$ ipython --no-banner

In [1]: import numpy as np

In [2]: np.set_printoptions(precision=2, suppress=True, linewidth=100, floatmode="fixed")

In [3]: A = -1 * np.eye(8) + np.ones((8, 8))

In [4]: print(A)
[[0.00 1.00 1.00 1.00 1.00 1.00 1.00 1.00]
 [1.00 0.00 1.00 1.00 1.00 1.00 1.00 1.00]
 [1.00 1.00 0.00 1.00 1.00 1.00 1.00 1.00]
 [1.00 1.00 1.00 0.00 1.00 1.00 1.00 1.00]
 [1.00 1.00 1.00 1.00 0.00 1.00 1.00 1.00]
 [1.00 1.00 1.00 1.00 1.00 0.00 1.00 1.00]
 [1.00 1.00 1.00 1.00 1.00 1.00 0.00 1.00]
 [1.00 1.00 1.00 1.00 1.00 1.00 1.00 0.00]]

In [5]: Q, r_ = np.linalg.qr(A)

In [6]: print(np.round(Q @ r_, 2) + 0)
[[0.00 1.00 1.00 1.00 1.00 1.00 1.00 1.00]
 [1.00 0.00 1.00 1.00 1.00 1.00 1.00 1.00]
 [1.00 1.00 0.00 1.00 1.00 1.00 1.00 1.00]
 [1.00 1.00 1.00 0.00 1.00 1.00 1.00 1.00]
 [1.00 1.00 1.00 1.00 0.00 1.00 1.00 1.00]
 [1.00 1.00 1.00 1.00 1.00 0.00 1.00 1.00]
 [1.00 1.00 1.00 1.00 1.00 1.00 0.00 1.00]
 [1.00 1.00 1.00 1.00 1.00 1.00 1.00 0.00]]

In [7]: np.round(abs(r_[0, 0]), 2), round(float(np.linalg.norm(A[:, 0])), 2)
Out[7]: (np.float64(2.65), 2.65)

In [8]: np.trace(Q @ Q.T)
Out[8]: np.float64(8.0)

In [9]: print(np.round(Q.T @ Q, 2) + 0)
[[1.00 0.00 0.00 0.00 0.00 0.00 0.00 0.00]
 [0.00 1.00 0.00 0.00 0.00 0.00 0.00 0.00]
 [0.00 0.00 1.00 0.00 0.00 0.00 0.00 0.00]
 [0.00 0.00 0.00 1.00 0.00 0.00 0.00 0.00]
 [0.00 0.00 0.00 0.00 1.00 0.00 0.00 0.00]
 [0.00 0.00 0.00 0.00 0.00 1.00 0.00 0.00]
 [0.00 0.00 0.00 0.00 0.00 0.00 1.00 0.00]
 [0.00 0.00 0.00 0.00 0.00 0.00 0.00 1.00]]

In [10]: np.allclose(r_.T @ r_, A.T @ A)
Out[10]: True

In [11]: J = np.loadtxt("data.csv", delimiter=",")

In [12]: J
Out[12]: 
array([[ 2.05,  2.14,  3.07, -1.94,  2.00,  2.91, -0.08,  2.01,  1.99,  1.00],
       [ 1.87,  1.86,  3.07, -2.22,  2.02,  2.99,  0.05,  1.96,  2.06,  0.98],
       [ 1.97,  1.95,  2.96, -2.12,  1.99,  2.97,  0.28,  1.99,  1.95,  1.04],
       [ 2.31,  1.96,  3.06, -2.11,  2.03,  2.90,  0.08,  2.11,  1.92,  0.88],
       [ 2.07,  2.01,  2.96, -1.97,  2.10,  3.09, -0.14,  1.85,  2.05,  0.92],
       [ 1.98,  1.84,  2.99, -1.96,  2.25,  2.66,  0.03,  1.97,  2.04,  1.02],
       [ 1.99,  1.99,  2.92, -1.85,  2.13,  2.99, -0.01,  1.91,  1.94,  0.98],
       [ 2.00,  2.09,  2.91, -1.85,  2.08,  3.12,  0.00,  2.03,  2.00,  0.84],
       [ 1.85,  2.11,  3.13, -2.21,  1.91,  2.86,  0.20,  2.06,  2.11,  1.15],
       [ 2.07,  2.00,  3.04, -2.01,  1.88,  2.99,  0.08,  1.95,  2.14,  1.24],
       [-0.98,  0.20,  0.06, -2.18, -0.98,  3.13,  2.89,  0.09, -1.87, -3.21],
       [-0.98,  0.00,  0.05, -2.07, -1.00,  2.98,  3.02, -0.06, -1.82, -2.96],
       [-0.83,  0.15,  0.02, -1.88, -1.12,  3.04,  2.93, -0.03, -2.07, -3.01],
       [-1.01,  0.22,  0.02, -2.04, -0.76,  3.20,  3.00, -0.10, -2.14, -2.99],
       [-1.13, -0.10, -0.08, -2.03, -1.10,  3.03,  3.12,  0.00, -1.91, -2.97],
       [-1.08,  0.10,  0.00, -1.91, -1.08,  3.10,  2.81,  0.06, -1.95, -2.91],
       [-0.92, -0.08,  0.26, -2.08, -1.09,  2.98,  3.15,  0.20, -2.12, -3.10],
       [-1.03, -0.08,  0.12, -1.91, -1.04,  2.89,  3.03,  0.05, -1.98, -2.79],
       [-1.02,  0.10,  0.01, -2.00, -1.00,  3.07,  2.96,  0.01, -1.94, -2.92],
       [-0.89, -0.06,  0.01, -1.86, -1.03,  3.04,  2.96, -0.10, -1.96, -3.11]])

In [13]: lab = J[:, 4] > np.median(J[:, 4])

In [14]: u = J[lab].mean(axis=0) - J[~lab].mean(axis=0)

In [15]: ((J - J.mean(axis=0)) @ u > 0).astype(int)
Out[15]: array([1, 1, 1, 1, 1, 1, 1, 1, 1, 1, 0, 0, 0, 0, 0, 0, 0, 0, 0, 0])

In [16]: lab.astype(int)
Out[16]: array([1, 1, 1, 1, 1, 1, 1, 1, 1, 1, 0, 0, 0, 0, 0, 0, 0, 0, 0, 0])

In [17]: (((J - J.mean(axis=0)) @ u > 0) == lab).mean()
Out[17]: np.float64(1.0)

In [18]: np.argsort(-np.abs(u).round(6), kind="stable")
Out[18]: array([9, 8, 4, 0, 2, 6, 7, 1, 5, 3])
